$ ipython --no-banner

In [1]: import numpy as np

In [2]: np.set_printoptions(suppress=True, linewidth=160)

In [3]: O, _ = np.linalg.qr(np.array([[1.1, 1.0, 1.1, -0.4],
   ...:     [0.9, 0.1, -0.1, 0.3],
   ...:     [-0.5, 0.9, -0.1, 0.9],
   ...:     [1.6, -0.7, 0.5, -0.9]]))

In [4]: vals = np.array([5, 0, 2, 4])

In [5]: A = O @ np.diag(vals) @ O.T

In [6]: A.round(2)
Out[6]: 
array([[ 1.81,  0.6 , -1.48,  1.39],
       [ 0.6 ,  2.7 , -0.89,  0.6 ],
       [-1.48, -0.89,  2.55,  0.75],
       [ 1.39,  0.6 ,  0.75,  3.94]])

In [7]: np.linalg.lstsq(A[:-1].T, A[-1])[2]
Out[7]: np.int32(3)

In [8]: np.unique(A.round(6), axis=0).shape
Out[8]: (4, 4)

In [9]: U, sig, Vt = np.linalg.svd(A)

In [10]: sig.round(2) + 0
Out[10]: array([5., 4., 2., 0.])

In [11]: np.argmax(sig[:-1] / (sig[1:] + 1e-6)) + 1
Out[11]: np.int64(3)

In [12]: M2 = U[:, :3] @ np.diag(sig[:3]) @ Vt[:3]

In [13]: M2.round(2)
Out[13]: 
array([[ 1.81,  0.6 , -1.48,  1.39],
       [ 0.6 ,  2.7 , -0.89,  0.6 ],
       [-1.48, -0.89,  2.55,  0.75],
       [ 1.39,  0.6 ,  0.75,  3.94]])

In [14]: np.linalg.matrix_rank(M2)
Out[14]: np.int64(3)

In [15]: round(float(np.linalg.norm(A - M2, 2)), 2), round(sig[3], 2)
Out[15]: (0.0, np.float64(0.0))

In [16]: rk = np.linalg.matrix_rank(M2)

In [17]: rk
Out[17]: np.int64(3)

In [18]: ns = np.linalg.svd(M2)[2][rk:].T

In [19]: [int(np.linalg.matrix_rank(M2[:, :j + 1])) for j in range(4)]
Out[19]: [1, 2, 3, 3]

In [20]: ns.shape
Out[20]: (4, 1)

In [21]: [int(np.linalg.matrix_rank(np.delete(M2, i, axis=0))) for i in range(4)]
Out[21]: [3, 3, 3, 3]

In [22]: [int(np.linalg.matrix_rank(M2[:i])) for i in range(1, len(M2) + 1)]
Out[22]: [1, 2, 3, 3]
